% ipython --no-banner

In [1]: import numpy as np

In [2]: np.set_printoptions(precision=2, suppress=True, linewidth=160)

In [3]: tidy = lambda a: np.round(a, 2) + 0

In [4]: X = np.load("case19.npy")

In [5]: X
Out[5]: 
array([[0, 0, 1],
       [0, 0, 0],
       [1, 0, 0]])

In [6]: hat = np.triu(np.array([[-3, -2, 2], [0, 3, -3], [-3, -1, 3]]), 1) + np.eye(3)

In [7]: B = hat @ X @ np.linalg.inv(hat)

In [8]: tidy(np.poly(B))
Out[8]: array([ 1.,  0., -1.,  0.])

In [9]: tidy(np.linalg.det(B))
Out[9]: np.float64(0.0)

In [10]: np.trace(B), np.trace(X)
Out[10]: (np.float64(0.0), np.int64(0))

In [11]: [round(float(np.linalg.det(X[:i, :i])), 2) + 0 for i in range(1, 4)]
Out[11]: [0.0, 0.0, 0.0]

In [12]: m1 = np.loadtxt("block16.csv", delimiter=",")

In [13]: m1
Out[13]: 
array([[-0.1, -2. ,  0.3, -0.6,  0.7,  0.7],
       [ 0.6, -0.8, -1.4, -0.2, -0.6, -0.5],
       [-0.6, -1.1,  1.5, -0.8, -0.9,  0.5],
       [ 0. ,  1.4,  0.6,  1.7,  0.4,  0.9],
       [ 0.3, -0.3, -1.2, -0.3,  1.4, -1.4]])

In [14]: r0 = np.array([0, -1, 0])

In [15]: np.polyval(r0, m1[4])
Out[15]: array([-0.3,  0.3,  1.2,  0.3, -1.4,  1.4])

In [16]: r0, g = m1[0], m1[2]

In [17]: r0 @ g
Out[17]: np.float64(2.91)

In [18]: p = (r0 @ g) / (r0 @ r0) * r0

In [19]: tidy(p)
Out[19]: array([-0.05, -1.07,  0.16, -0.32,  0.37,  0.37])

In [20]: tidy((g - p) @ r0)
Out[20]: np.float64(0.0)

In [21]: K = np.loadtxt("mat.csv", delimiter=",")

In [22]: K
Out[22]: 
array([[0., 0., 0., 0.],
       [0., 2., 0., 0.],
       [0., 0., 1., 0.]])

In [23]: r = np.linalg.matrix_rank(K)

In [24]: r
Out[24]: np.int64(2)

In [25]: ns = np.linalg.svd(K)[2][r:].T

In [26]: ns.shape
Out[26]: (4, 2)

In [27]: [int(np.linalg.matrix_rank(K[:, :j + 1])) for j in range(4)]
Out[27]: [0, 1, 2, 2]

In [28]: np.allclose(K @ ns, 0)
Out[28]: True

In [29]: np.linalg.matrix_rank(K.T @ K), np.linalg.matrix_rank(K @ K.T)
Out[29]: (np.int64(2), np.int64(2))

In [30]: np.linalg.norm(K, axis=1).argmax()
Out[30]: np.int64(1)

In [31]: tidy(np.linalg.norm(K, axis=1))
Out[31]: array([0., 2., 1.])

In [32]: tidy(np.linalg.norm(K[2] - K[1]))
Out[32]: np.float64(2.24)

In [33]: tidy(np.linalg.norm(K, axis=0))
Out[33]: array([0., 2., 1., 0.])

In [34]: tidy(np.linalg.norm(K) ** 2 / np.linalg.norm(K, 2) ** 2)
Out[34]: np.float64(1.25)

In [35]: tidy(np.linalg.norm(K, "nuc"))
Out[35]: np.float64(3.0)

In [36]: np.linalg.cond(K) > 100
Out[36]: np.True_

In [37]: [round(float(x), 2) for x in np.linalg.svd(K, compute_uv=False)[:3]]
Out[37]: [2.0, 1.0, 0.0]

In [38]: tidy(np.linalg.norm(K, 2) / np.linalg.norm(K))
Out[38]: np.float64(0.89)

In [39]: np.linalg.matrix_rank(K, rtol=0.1)
Out[39]: np.int64(2)

In [40]: np.argsort(-np.linalg.norm(K, axis=0).round(6), kind="stable")[:3]
Out[40]: array([1, 2, 0])

In [41]: W2 = np.array([[1, 0, -1, 0, 2, -1], [-1, 2, -2, -1, -1, -2]])

In [42]: F = np.repeat(W2, 17 // 2, axis=0)

In [43]: rng = np.random.default_rng(212)

In [44]: F = F + 0.02 * rng.normal(size=F.shape)

In [45]: tidy(F)
Out[45]: 
array([[ 0.99, -0.03, -0.98,  0.01,  2.02, -1.  ],
       [ 1.03,  0.  , -1.02,  0.03,  1.98, -1.02],
       [ 1.06, -0.01, -0.98, -0.01,  2.  , -0.98],
       [ 1.  ,  0.04, -1.03,  0.01,  1.99, -0.98],
       [ 1.01,  0.  , -1.03,  0.01,  1.97, -1.02],
       [ 1.04,  0.01, -1.03, -0.01,  1.97, -1.  ],
       [ 0.99,  0.  , -0.98,  0.02,  1.97, -1.  ],
       [ 1.02,  0.01, -1.  , -0.01,  1.97, -1.01],
       [-1.01,  2.03, -2.04, -0.99, -1.02, -2.  ],
       [-1.  ,  2.04, -2.  , -1.  , -0.98, -1.97],
       [-0.97,  2.  , -2.02, -1.02, -1.01, -2.02],
       [-1.02,  2.04, -2.  , -1.01, -0.99, -2.02],
       [-0.98,  1.98, -1.98, -1.01, -0.98, -1.96],
       [-0.98,  1.98, -1.98, -1.03, -0.97, -1.98],
       [-0.99,  1.99, -1.97, -0.99, -0.98, -2.03],
       [-0.97,  2.  , -1.99, -0.97, -1.01, -1.99]])

In [46]: Uu, sigma, VT = np.linalg.svd(m1, full_matrices=False)

In [47]: np.allclose(Uu * sigma @ VT, m1)
Out[47]: True

In [48]: tidy(Uu.T @ m1 @ VT.T)
Out[48]: 
array([[3.36, 0.  , 0.  , 0.  , 0.  ],
       [0.  , 3.21, 0.  , 0.  , 0.  ],
       [0.  , 0.  , 1.78, 0.  , 0.  ],
       [0.  , 0.  , 0.  , 1.25, 0.  ],
       [0.  , 0.  , 0.  , 0.  , 0.33]])

In [49]: tidy(sigma)
Out[49]: array([3.36, 3.21, 1.78, 1.25, 0.33])

In [50]: G = F.T @ F

In [51]: tidy(np.trace(G)), tidy((F ** 2).sum())
Out[51]: (np.float64(175.85), np.float64(175.85))

In [52]: tidy(np.linalg.eigvalsh(G)[::-1])
Out[52]: array([120.9 ,  54.92,   0.01,   0.01,   0.01,   0.  ])

In [53]: (F @ F.T).shape
Out[53]: (16, 16)

In [54]: tidy(np.linalg.svd(F, compute_uv=False) ** 2)
Out[54]: array([120.9 ,  54.92,   0.01,   0.01,   0.01,   0.  ])

In [55]: Xs = F - F.mean(axis=0)

In [56]: vecs = np.linalg.svd(Xs)[2][:2]

In [57]: B = Xs - Xs @ vecs.T @ vecs

In [58]: tidy(np.diag(vecs.T @ vecs))
Out[58]: array([0.65, 0.27, 0.48, 0.05, 0.47, 0.09])

In [59]: tidy((Xs @ vecs.T).std(axis=0))
Out[59]: array([2.23, 0.02])

In [60]: tidy(np.linalg.norm(B) / np.linalg.norm(Xs))
Out[60]: np.float64(0.01)

In [61]: tidy(np.cov(Xs @ vecs.T, rowvar=False))
Out[61]: 
array([[5.31, 0.  ],
       [0.  , 0.  ]])

In [62]: Uu, sigma, VT = np.linalg.svd(F)

In [63]: tidy(sigma)
Out[63]: array([11.  ,  7.41,  0.09,  0.08,  0.08,  0.04])

In [64]: B = Uu[:, :2] @ np.diag(sigma[:2]) @ VT[:2]

In [65]: tidy(B)
Out[65]: 
array([[ 1.03, -0.02, -0.99,  0.01,  2.  , -0.99],
       [ 1.02,  0.  , -1.01,  0.  ,  2.  , -1.01],
       [ 1.04, -0.02, -0.99,  0.02,  2.01, -0.99],
       [ 1.01,  0.01, -1.02,  0.  ,  1.98, -1.01],
       [ 1.01,  0.01, -1.02,  0.  ,  1.98, -1.01],
       [ 1.02,  0.01, -1.01,  0.  ,  1.98, -1.01],
       [ 1.01,  0.  , -0.99,  0.01,  1.97, -0.99],
       [ 1.01,  0.01, -1.01,  0.  ,  1.98, -1.01],
       [-1.01,  2.03, -2.02, -1.02, -1.02, -2.02],
       [-0.99,  2.01, -2.  , -1.  , -0.99, -2.  ],
       [-0.99,  2.02, -2.01, -1.01, -0.99, -2.01],
       [-1.  ,  2.03, -2.02, -1.01, -1.01, -2.02],
       [-0.98,  1.98, -1.97, -0.99, -0.99, -1.97],
       [-0.98,  1.99, -1.98, -0.99, -0.98, -1.98],
       [-0.98,  2.  , -1.99, -1.  , -0.98, -1.99],
       [-0.99,  2.  , -1.98, -1.  , -1.  , -1.98]])

In [66]: tidy(np.linalg.norm(F - B) / np.linalg.norm(F))
Out[66]: np.float64(0.01)

In [67]: Q, Rm = np.linalg.qr(F)

In [68]: tidy(abs(Rm[0, 0])), tidy(np.linalg.norm(F[:, 0]))
Out[68]: (np.float64(4.02), np.float64(4.02))

In [69]: np.allclose(Rm.T @ Rm, F.T @ F)
Out[69]: True

In [70]: np.trace(Q @ Q.T)
Out[70]: np.float64(6.0)

In [71]: tidy(Q @ Rm)
Out[71]: 
array([[ 0.99, -0.03, -0.98,  0.01,  2.02, -1.  ],
       [ 1.03,  0.  , -1.02,  0.03,  1.98, -1.02],
       [ 1.06, -0.01, -0.98, -0.01,  2.  , -0.98],
       [ 1.  ,  0.04, -1.03,  0.01,  1.99, -0.98],
       [ 1.01,  0.  , -1.03,  0.01,  1.97, -1.02],
       [ 1.04,  0.01, -1.03, -0.01,  1.97, -1.  ],
       [ 0.99,  0.  , -0.98,  0.02,  1.97, -1.  ],
       [ 1.02,  0.01, -1.  , -0.01,  1.97, -1.01],
       [-1.01,  2.03, -2.04, -0.99, -1.02, -2.  ],
       [-1.  ,  2.04, -2.  , -1.  , -0.98, -1.97],
       [-0.97,  2.  , -2.02, -1.02, -1.01, -2.02],
       [-1.02,  2.04, -2.  , -1.01, -0.99, -2.02],
       [-0.98,  1.98, -1.98, -1.01, -0.98, -1.96],
       [-0.98,  1.98, -1.98, -1.03, -0.97, -1.98],
       [-0.99,  1.99, -1.97, -0.99, -0.98, -2.03],
       [-0.97,  2.  , -1.99, -0.97, -1.01, -1.99]])

In [72]: tidy(Rm)
Out[72]: 
array([[-4.02,  3.95, -1.9 , -1.99, -5.98, -1.9 ],
       [ 0.  , -4.08,  6.03,  2.02, -1.89,  6.02],
       [ 0.  ,  0.  , -0.09,  0.  ,  0.08, -0.12],
       [ 0.  ,  0.  ,  0.  , -0.08, -0.02, -0.02],
       [ 0.  ,  0.  ,  0.  ,  0.  ,  0.15, -0.03],
       [ 0.  ,  0.  ,  0.  ,  0.  ,  0.  , -0.09]])

In [73]: A = np.loadtxt("test1.csv", delimiter=",")

In [74]: A
Out[74]: 
array([[ 4.,  6., -2.,  0.,  2.],
       [ 6.,  9., -3.,  0.,  3.],
       [-2., -3.,  1.,  0., -1.],
       [ 0.,  0.,  0.,  0.,  0.],
       [ 2.,  3., -1.,  0.,  1.]])

In [75]: tidy(np.linalg.norm(A, 1)), tidy(np.linalg.norm(A, np.inf))
Out[75]: (np.float64(21.0), np.float64(21.0))

In [76]: tidy(np.linalg.norm(A) ** 2 / np.linalg.norm(A, 2) ** 2)
Out[76]: np.float64(1.0)

In [77]: tidy(np.linalg.norm(A[1] - A[2]))
Out[77]: np.float64(15.49)

In [78]: hat = np.triu(np.array([[-1, 1, -1, 0, 2],
    ...:     [1, 3, 3, -1, 3],
    ...:     [3, -1, 2, -1, 0],
    ...:     [2, 3, 3, -1, 3],
    ...:     [2, 3, -1, 3, -3]]), 1) + np.eye(5)

In [79]: B = hat @ A @ np.linalg.inv(hat)

In [80]: B
Out[80]: 
array([[ 16.,   8., -16.,  -8., -24.],
       [  6.,   3.,  -6.,  -3.,  -9.],
       [ -2.,  -1.,   2.,   1.,   3.],
       [  6.,   3.,  -6.,  -3.,  -9.],
       [  2.,   1.,  -2.,  -1.,  -3.]])

In [81]: np.trace(B), np.trace(A)
Out[81]: (np.float64(15.0), np.float64(15.0))

In [82]: r = np.linalg.matrix_rank(B)

In [83]: r
Out[83]: np.int64(1)

In [84]: ns = np.linalg.svd(B)[2][r:].T

In [85]: tidy(ns @ ns.T)
Out[85]: 
array([[ 0.79, -0.11,  0.21,  0.11,  0.32],
       [-0.11,  0.95,  0.11,  0.05,  0.16],
       [ 0.21,  0.11,  0.79, -0.11, -0.32],
       [ 0.11,  0.05, -0.11,  0.95, -0.16],
       [ 0.32,  0.16, -0.32, -0.16,  0.53]])

In [86]: [int(np.linalg.matrix_rank(B[:i])) for i in range(1, len(B) + 1)]
Out[86]: [1, 1, 1, 1, 1]

In [87]: tidy(np.sort(np.linalg.eigvals(A).real))
Out[87]: array([ 0.,  0.,  0.,  0., 15.])

In [88]: tidy(np.linalg.det(A))
Out[88]: np.float64(0.0)

In [89]: (np.linalg.matrix_power((A != 0) + (A.T != 0) + np.eye(5), 5) > 0).astype(int)
Out[89]: 
array([[1, 1, 1, 0, 1],
       [1, 1, 1, 0, 1],
       [1, 1, 1, 0, 1],
       [0, 0, 0, 1, 0],
       [1, 1, 1, 0, 1]])

In [90]: (A != 0).astype(int)
Out[90]: 
array([[1, 1, 1, 0, 1],
       [1, 1, 1, 0, 1],
       [1, 1, 1, 0, 1],
       [0, 0, 0, 0, 0],
       [1, 1, 1, 0, 1]])

In [91]: evals, vecs = np.linalg.eigh(A)

In [92]: vec = np.array([-6, -6, -4, 9, 0])

In [93]: (np.sign(vecs[:, -1].round(6)) == np.sign(vecs[0, -1].round(6))).astype(int)
Out[93]: array([1, 1, 0, 0, 1])

In [94]: tidy(vecs * np.abs(evals) @ vecs.T)
Out[94]: 
array([[ 4.,  6., -2.,  0.,  2.],
       [ 6.,  9., -3.,  0.,  3.],
       [-2., -3.,  1.,  0., -1.],
       [ 0.,  0.,  0.,  0.,  0.],
       [ 2.,  3., -1.,  0.,  1.]])

In [95]: M = np.loadtxt("arr.csv", delimiter=",")

In [96]: M
Out[96]: 
array([[ 0.,  1.,  0.],
       [ 1.,  1.,  0.],
       [ 1.,  2.,  2.],
       [-2., -1.,  0.]])

In [97]: W1 = np.array([[0, 0, 1, 2, 0, 1], [2, 1, 2, 2, 0, 1], [2, 2, 1, 2, 2, 2]])

In [98]: beta = np.array([5, 2, -5, 1, -1, 2])

In [99]: hid = np.maximum(M @ W1 + beta, 0)

In [100]: hid
Out[100]: 
array([[ 7.,  3.,  0.,  3.,  0.,  3.],
       [ 7.,  3.,  0.,  5.,  0.,  4.],
       [13.,  8.,  2., 11.,  3.,  9.],
       [ 3.,  1.,  0.,  0.,  0.,  0.]])

In [101]: (hid > 0).mean(axis=0)
Out[101]: array([1.  , 1.  , 0.25, 0.75, 0.25, 0.75])

In [102]: np.linalg.matrix_rank(hid)
Out[102]: np.int64(4)

In [103]: W2 = np.array([[2, 0, 0], [0, 0, 2], [2, 2, 0], [2, 0, 0], [0, 2, 0], [3, 2, 2]])

In [104]: W1 @ W2
Out[104]: 
array([[ 9,  4,  2],
       [15,  6,  4],
       [16, 10,  8]])

In [105]: hid @ W2
Out[105]: 
array([[29.,  6., 12.],
       [36.,  8., 14.],
       [79., 28., 34.],
       [ 6.,  0.,  2.]])

In [106]: B = hid / np.linalg.norm(hid, axis=1, keepdims=True)

In [107]: G = B @ B.T

In [108]: (G - 2 * np.eye(4)).round(6).argmax(axis=1)
Out[108]: array([1, 0, 1, 0])

In [109]: tidy(G)
Out[109]: 
array([[1.  , 0.98, 0.95, 0.87],
       [0.98, 1.  , 0.98, 0.76],
       [0.95, 0.98, 1.  , 0.7 ],
       [0.87, 0.76, 0.7 , 1.  ]])

In [110]: tidy(np.degrees(np.arccos(np.clip(G[1, 2], -1, 1))))
Out[110]: np.float64(12.0)

In [111]: (np.abs(G) > 0.9).astype(int)
Out[111]: 
array([[1, 1, 1, 0],
       [1, 1, 1, 0],
       [1, 1, 1, 0],
       [0, 0, 0, 1]])

In [112]: tidy(G[1])
Out[112]: array([0.98, 1.  , 0.98, 0.76])

In [113]: np.argwhere(np.triu(np.abs(G) > 0.95, 1))
Out[113]: 
array([[0, 1],
       [1, 2]])

In [114]: tidy(np.linalg.norm(B, axis=1))
Out[114]: array([1., 1., 1., 1.])
